In [1]: import numpy as np

In [2]: np.set_printoptions(suppress=True, linewidth=160)

In [3]: arr = np.load("m.npy")

In [4]: arr.round(2)
Out[4]: 
array([[-0.07, -0.96, -1.71,  0.08, -0.41, -0.35, -0.86],
       [-0.96, -0.22, -0.28,  0.33,  0.18, -0.82,  1.28],
       [-1.71, -0.28, -1.2 ,  0.49,  0.74,  0.92,  0.6 ],
       [ 0.08,  0.33,  0.49,  2.29,  0.79,  0.85, -0.05],
       [-0.41,  0.18,  0.74,  0.79, -0.64, -0.65, -0.43],
       [-0.35, -0.82,  0.92,  0.85, -0.65, -0.12,  0.02],
       [-0.86,  1.28,  0.6 , -0.05, -0.43,  0.02, -1.05]])

In [5]: [round(float(x), 2) for x in np.linalg.svd(arr, compute_uv=False)[:3]]
Out[5]: [3.0, 3.0, 2.0]

In [6]: np.linalg.matrix_rank(arr, rtol=0.1)
Out[6]: np.int64(6)

In [7]: w, evecs = np.linalg.eigh(arr)

In [8]: x = np.array([4, 3, 5, 0, 2, 4, 2])

In [9]: np.round(np.abs(arr).sum(axis=1).max(), 2), round(np.abs(w).max(), 2)
Out[9]: (np.float64(5.95), np.float64(3.0))

In [10]: mat = np.load("mat.npy")

In [11]: mat
Out[11]: 
array([[1, 0, 0, 0, 0, 0, 0, 0, 0],
       [2, 2, 0, 0, 0, 0, 0, 0, 0],
       [2, 0, 0, 0, 0, 0, 0, 0, 0],
       [0, 1, 0, 0, 0, 0, 0, 0, 0],
       [2, 2, 0, 1, 1, 0, 0, 0, 0],
       [2, 1, 1, 0, 2, 0, 0, 0, 0],
       [1, 2, 1, 0, 0, 1, 1, 0, 0],
       [1, 2, 1, 0, 1, 0, 0, 1, 0],
       [0, 1, 2, 0, 0, 1, 1, 2, 0]])

In [12]: Uu, sv, VT = np.linalg.svd(mat, full_matrices=False)

In [13]: np.round(sv / sv[0], 2) + 0
Out[13]: array([1.  , 0.55, 0.32, 0.27, 0.19, 0.13, 0.  , 0.  , 0.  ])

In [14]: np.allclose(Uu * sv @ VT, mat)
Out[14]: True

In [15]: np.abs(Uu[:, 0]).round(6).argmax()
Out[15]: np.int64(4)

In [16]: round(np.sqrt((sv ** 2).sum()), 2), round(float(np.linalg.norm(mat)), 2)
Out[16]: (np.float64(7.81), 7.81)

In [17]: np.round(Uu.T @ mat @ VT.T, 2) + 0
Out[17]: 
array([[6.31, 0.  , 0.  , 0.  , 0.  , 0.  , 0.  , 0.  , 0.  ],
       [0.  , 3.47, 0.  , 0.  , 0.  , 0.  , 0.  , 0.  , 0.  ],
       [0.  , 0.  , 2.04, 0.  , 0.  , 0.  , 0.  , 0.  , 0.  ],
       [0.  , 0.  , 0.  , 1.71, 0.  , 0.  , 0.  , 0.  , 0.  ],
       [0.  , 0.  , 0.  , 0.  , 1.17, 0.  , 0.  , 0.  , 0.  ],
       [0.  , 0.  , 0.  , 0.  , 0.  , 0.85, 0.  , 0.  , 0.  ],
       [0.  , 0.  , 0.  , 0.  , 0.  , 0.  , 0.  , 0.  , 0.  ],
       [0.  , 0.  , 0.  , 0.  , 0.  , 0.  , 0.  , 0.  , 0.  ],
       [0.  , 0.  , 0.  , 0.  , 0.  , 0.  , 0.  , 0.  , 0.  ]])

In [18]: Uu.shape, sv.shape, VT.shape
Out[18]: ((9, 9), (9,), (9, 9))

In [19]: np.round(np.cumsum(sv ** 2) / np.sum(sv ** 2), 2)
Out[19]: array([0.65, 0.85, 0.92, 0.97, 0.99, 1.  , 1.  , 1.  , 1.  ])

In [20]: np.round(np.abs(VT[0]), 2)
Out[20]: array([0.61, 0.65, 0.28, 0.07, 0.27, 0.1 , 0.1 , 0.15, 0.  ])

In [21]: sv.round(2) + 0
Out[21]: array([6.31, 3.47, 2.04, 1.71, 1.17, 0.85, 0.  , 0.  , 0.  ])

In [22]: J = np.load("data.npy")

In [23]: J
Out[23]: 
array([[ -3,   0,  -3,   0,  -3,   9,  -6,   9,   0,   6],
       [-12,   3,  -3,   0,  -3,  15,  -9,   3,  -3,   9],
       [ -4,   2,   2,   0,   2,  -2,   2, -10,  -2,  -2],
       [  3,  -2,  -3,   0,  -3,   5,  -4,  13,   2,   4]])

In [24]: rk = np.linalg.matrix_rank(J)

In [25]: rk
Out[25]: np.int64(2)

In [26]: N = np.linalg.svd(J)[2][rk:].T

In [27]: np.allclose(J @ N, 0)
Out[27]: True

In [28]: [int(np.linalg.matrix_rank(J[:i])) for i in range(1, len(J) + 1)]
Out[28]: [1, 2, 2, 2]

In [29]: [int(np.linalg.matrix_rank(np.delete(J, i, axis=0))) for i in range(4)]
Out[29]: [2, 2, 2, 2]

In [30]: [int(np.linalg.matrix_rank(J[:, :j + 1])) for j in range(10)]
Out[30]: [1, 2, 2, 2, 2, 2, 2, 2, 2, 2]

In [31]: np.linalg.matrix_rank(J.T @ J), np.linalg.matrix_rank(J @ J.T)
Out[31]: (np.int64(2), np.int64(2))

In [32]: np.round(N @ N.T, 2) + 0
Out[32]: 
array([[ 0.57,  0.14,  0.  ,  0.  ,  0.  ,  0.29, -0.14, -0.29, -0.14,  0.14],
       [ 0.14,  0.95, -0.01,  0.  , -0.01, -0.07,  0.03,  0.14,  0.05, -0.03],
       [ 0.  , -0.01,  0.96,  0.  , -0.04,  0.09, -0.06,  0.14,  0.01,  0.06],
       [ 0.  ,  0.  ,  0.  ,  1.  ,  0.  ,  0.  ,  0.  ,  0.  ,  0.  ,  0.  ],
       [ 0.  , -0.01, -0.04,  0.  ,  0.96,  0.09, -0.06,  0.14,  0.01,  0.06],
       [ 0.29, -0.07,  0.09,  0.  ,  0.09,  0.61,  0.24, -0.13,  0.07, -0.24],
       [-0.14,  0.03, -0.06,  0.  , -0.06,  0.24,  0.85,  0.13, -0.03,  0.15],
       [-0.29,  0.14,  0.14,  0.  ,  0.14, -0.13,  0.13,  0.31, -0.14, -0.13],
       [-0.14,  0.05,  0.01,  0.  ,  0.01,  0.07, -0.03, -0.14,  0.95,  0.03],
       [ 0.14, -0.03,  0.06,  0.  ,  0.06, -0.24,  0.15, -0.13,  0.03,  0.85]])

In [33]: Uu, sv, VT = np.linalg.svd(J)

In [34]: np.argmax(sv[:-1] / (sv[1:] + 1e-6)) + 1
Out[34]: np.int64(2)

In [35]: out = Uu[:, :2] @ np.diag(sv[:2]) @ VT[:2]

In [36]: np.linalg.matrix_rank(J, rtol=0.05)
Out[36]: np.int64(2)

In [37]: round(float(np.linalg.norm(J - out) / np.linalg.norm(J)), 2)
Out[37]: 0.0

In [38]: np.linalg.matrix_rank(out)
Out[38]: np.int64(2)

In [39]: rng = np.random.default_rng(731758)

In [40]: out = J + rng.integers(-2, 3, (4, 2)) @ rng.integers(-2, 3, (2, 10))

In [41]: out
Out[41]: 
array([[ -3,   4,   1,  -6,  -1,  13,  -6,   7,  -2,   0],
       [-11,   1,  -6,   4,  -4,  11,  -8,   6,  -3,  14],
       [ -5,   2,   3,  -1,   2,   0,   1, -12,  -1,  -4],
       [  6,   0,  -4,   0,  -2,   1,  -1,  18,  -2,   7]])

In [42]: np.abs(out - J).sum(axis=1)
Out[42]: array([30, 24, 11, 26])

In [43]: np.round(np.linalg.norm(J, 1), 2), np.round(np.linalg.norm(J, np.inf), 2)
Out[43]: (np.float64(35.0), np.float64(60.0))

In [44]: round(np.linalg.norm(J, "nuc"), 2)
Out[44]: np.float64(48.24)

In [45]: np.linalg.norm(J, axis=1).argmax()
Out[45]: np.int64(1)

In [46]: J[0] @ J[2]
Out[46]: np.int64(-132)

In [47]: round(float(np.linalg.norm(J[0], 1)), 2), round(float(np.linalg.norm(J[0], np.inf)), 2)
Out[47]: (39.0, 9.0)

In [48]: out = np.array([[1, 1], [1, -1]])

In [49]: F = np.kron(out, np.kron(out, out))[rng.permutation(8)][:4]

In [50]: F
Out[50]: 
array([[ 1, -1,  1, -1,  1, -1,  1, -1],
       [ 1,  1, -1, -1, -1, -1,  1,  1],
       [ 1,  1,  1,  1, -1, -1, -1, -1],
       [ 1, -1, -1,  1,  1, -1, -1,  1]])

In [51]: blk = np.stack([F, 4 * F, F[::-1]])

In [52]: blk.sum(axis=0)
Out[52]: 
array([[ 6, -6,  4, -4,  6, -6,  4, -4],
       [ 6,  6, -4, -4, -6, -6,  4,  4],
       [ 6,  6,  4,  4, -6, -6, -4, -4],
       [ 6, -6, -4,  4,  6, -6, -4,  4]])

In [53]: np.linalg.matrix_rank(blk.reshape(3, -1))
Out[53]: np.int64(2)

In [54]: A = np.load("out14.npy")

In [55]: A
Out[55]: 
array([[ 0.9,  3. ,  0. ],
       [ 0.8,  2.7,  0.1],
       [-1.1,  3.9, -0.6],
       [-0.5, -3. ,  0.2],
       [ 0.2, -2.4, -1.1],
       [ 0.6,  3.3, -0.9],
       [-0.6,  5.4,  0.4],
       [ 0.2,  4.2,  0.4],
       [ 1.5, -0.9,  0.2]])

In [56]: out = np.c_[A[:, :2] @ np.array([[2, 4], [1, 3]]), np.array([-6, 2, 4, -8, 4, -9, -4, -4, -7])]

In [57]: out.round(2)
Out[57]: 
array([[  4.8,  12.6,  -6. ],
       [  4.3,  11.3,   2. ],
       [  1.7,   7.3,   4. ],
       [ -4. , -11. ,  -8. ],
       [ -2. ,  -6.4,   4. ],
       [  4.5,  12.3,  -9. ],
       [  4.2,  13.8,  -4. ],
       [  4.6,  13.4,  -4. ],
       [  2.1,   3.3,  -7. ]])

In [58]: np.round(np.linalg.norm(out - A @ np.linalg.lstsq(A, out)[0], axis=0), 2) + 0
Out[58]: array([ 0.  ,  0.  , 14.81])

In [59]: np.linalg.matrix_rank(np.c_[A, out])
Out[59]: np.int64(4)

In [60]: np.round(np.linalg.norm(np.linalg.qr(A)[0].T @ out, axis=0) ** 2 / ((out ** 2).sum(axis=0) + 1e-12), 2)
Out[60]: array([1.  , 1.  , 0.26])

In [61]: data = np.load("a.npy")

In [62]: data
Out[62]: 
array([[ 0,  0,  0,  0,  0,  0,  0,  0],
       [ 3,  2,  0, -2,  1,  3,  3,  2],
       [ 0, -3, -2, -3,  2, -2,  0, -3],
       [ 3, -5,  3,  3,  1,  6, -6,  2],
       [ 3, -5, -1, -2,  1,  1, -3,  0],
       [-1,  1,  1,  1,  2,  6, -1,  0],
       [ 2,  5,  4, -2,  1,  3, -2,  4],
       [-1,  2,  4, -2, -1,  3, -3,  7],
       [-1, -1,  5, -1,  0,  2, -7,  7],
       [ 3,  2,  0, -2,  1,  3,  3,  2],
       [ 1,  1,  4, -1, -2,  0, -5,  6],
       [ 1, -4,  2,  1,  1,  5, -5,  4],
       [-4,  1,  4, -2,  1, -1, -4,  4],
       [-2, -2, -2, -4,  3,  1,  2, -2],
       [ 8, -1,  2,  1,  0,  7, -1,  3],
       [ 1, -1,  1,  0,  0,  6, -1,  4],
       [ 2, -1,  1,  2,  0,  1, -1, -2],
       [ 4,  3,  5, -2,  0,  7, -1,  7],
       [-2, -5, -1, -3,  4,  0, -2, -2],
       [ 1, -3,  3,  4,  3,  6, -6, -2],
       [ 6,  0,  1, -1,  0,  6,  0,  5],
       [-2,  1,  0, -1,  1,  3,  2,  1],
       [ 2, -4,  3,  3,  2,  8, -8,  3],
       [ 3,  2,  0, -2,  1,  3,  3,  2],
       [-4, -4, -1, -4,  5,  3,  0, -1],
       [ 1,  0,  1,  2,  1,  3, -3, -1],
       [ 5, -2,  3,  1,  3, 11, -5,  5],
       [ 1,  0,  1,  2,  1,  3, -3, -1]])

In [63]: Xc = data - data.mean(axis=0)

In [64]: evecs = np.linalg.svd(Xc)[2][:6]

In [65]: out = Xc - Xc @ evecs.T @ evecs

In [66]: np.round(np.diag(evecs.T @ evecs), 2)
Out[66]: array([0.99, 0.86, 0.36, 0.76, 0.57, 0.88, 0.76, 0.81])

In [67]: np.round(np.linalg.norm(out) / np.linalg.norm(Xc), 2)
Out[67]: np.float64(0.08)

In [68]: np.linalg.norm(out, axis=1).round(6).argmax()
Out[68]: np.int64(17)

In [69]: np.round(out.std(axis=0), 2)
Out[69]: array([0.02, 0.18, 0.38, 0.16, 0.21, 0.12, 0.23, 0.14])
